% python3 -q
>>> import numpy as np
>>> from numpy import linalg as LA
>>> np.set_printoptions(precision=2, suppress=True, linewidth=120)
>>> F = np.load("sample3.npy")
>>> F
array([[0, 0, 0, 0],
       [0, 1, 0, 0],
       [0, 0, 2, 0],
       [0, 0, 0, 0]])
>>> # row 3 repeats row 0
>>> np.round(LA.det(F.T), 2)
np.float64(0.0)
>>> np.kron(np.eye(2, dtype=int), F)
array([[0, 0, 0, 0, 0, 0, 0, 0],
       [0, 1, 0, 0, 0, 0, 0, 0],
       [0, 0, 2, 0, 0, 0, 0, 0],
       [0, 0, 0, 0, 0, 0, 0, 0],
       [0, 0, 0, 0, 0, 0, 0, 0],
       [0, 0, 0, 0, 0, 1, 0, 0],
       [0, 0, 0, 0, 0, 0, 2, 0],
       [0, 0, 0, 0, 0, 0, 0, 0]])
>>> np.einsum("ii->", F)
np.int64(3)
>>> np.round(LA.det(F[::-1]), 2)
np.float64(0.0)
>>> round(float(LA.det(2 * F)), 2), round(LA.det(F), 2)
(0.0, np.float64(0.0))
>>> np.poly(F)
array([ 1., -3.,  2.,  0.,  0.])
>>> round(LA.eigvals(F).sum().real, 2)
np.float64(3.0)
>>> ev, vecs = LA.eigh(F)
>>> LA.svd(F, compute_uv=False)
array([2., 1., 0., 0.])
>>> np.abs(vecs[:, -1])
array([0., 0., 1., 0.])
>>> vecs.T @ vecs
array([[1., 0., 0., 0.],
       [0., 1., 0., 0.],
       [0., 0., 1., 0.],
       [0., 0., 0., 1.]])
>>> np.unique(ev.round(6) + 0, return_counts=True)[1]
array([2, 1, 1])
>>> (ev > 1e-8).sum(), (ev < -1e-8).sum()
(np.int64(2), np.int64(0))
>>> left, sigma, Vh = LA.svd(F, full_matrices=False)
>>> np.abs(left[:, 0]).round(6).argmax()
np.int64(2)
>>> np.allclose(left * sigma @ Vh, F)
True
>>> np.cumsum(sigma ** 2) / np.sum(sigma ** 2)
array([0.8, 1. , 1. , 1. ])
>>> np.abs(Vh[0])
array([0., 0., 1., 0.])
>>> left.T @ F @ Vh.T
array([[2., 0., 0., 0.],
       [0., 1., 0., 0.],
       [0., 0., 0., 0.],
       [0., 0., 0., 0.]])
>>> sigma
array([2., 1., 0., 0.])
>>> (sigma > 1e-8).sum()
np.int64(2)
>>> X = np.load("dump.npy")
>>> X
array([[  6.05,  24.6 ,  -1.21],
       [ 29.83,  -2.08,   2.54],
       [  4.2 ,  25.79,  -0.48],
       [-17.9 ,  22.42,  34.36],
       [  3.22,  26.29,   0.11],
       [-17.58,  23.24,  35.9 ],
       [-19.98,  25.18,  33.62],
       [  3.53,  27.97,   0.28],
       [-17.97,  24.17,  33.46],
       [-18.26,  23.49,  34.91],
       [ 28.93,  -4.74,   2.58],
       [ 28.69,  -2.11,   0.96],
       [ 29.06,  -3.81,   1.31],
       [  4.86,  24.95,  -0.39],
       [-17.74,  25.18,  33.34],
       [-15.9 ,  24.34,  34.33],
       [ 29.7 ,  -3.54,   2.55],
       [  4.93,  24.7 ,  -1.15],
       [-19.1 ,  23.93,  36.17],
       [  4.07,  25.73,  -1.37],
       [  2.51,  25.45,   0.1 ],
       [ 31.43,  -3.55,   3.13],
       [  4.55,  27.45,   0.36],
       [ 30.35,  -2.96,   2.15],
       [  4.78,  23.99,   0.57]])
>>> W2 = X[[8, 5]].astype(float)
>>> for _ in range(6):
...     lab = LA.norm(X[:, None] - W2, axis=-1).argmin(axis=1)
...     W2 = np.array([X[lab == j].mean(axis=0) for j in range(2)])
... 
>>> lab
array([0, 0, 0, 1, 0, 1, 1, 0, 1, 1, 0, 0, 0, 0, 1, 1, 0, 0, 1, 0, 0, 0, 0, 0, 0])
>>> W2
array([[ 14.75,  13.77,   0.71],
       [-18.05,  23.99,  34.51]])
>>> np.bincount(lab)
array([17,  8])
>>> W2[1] - W2[0]
array([-32.8 ,  10.22,  33.8 ])
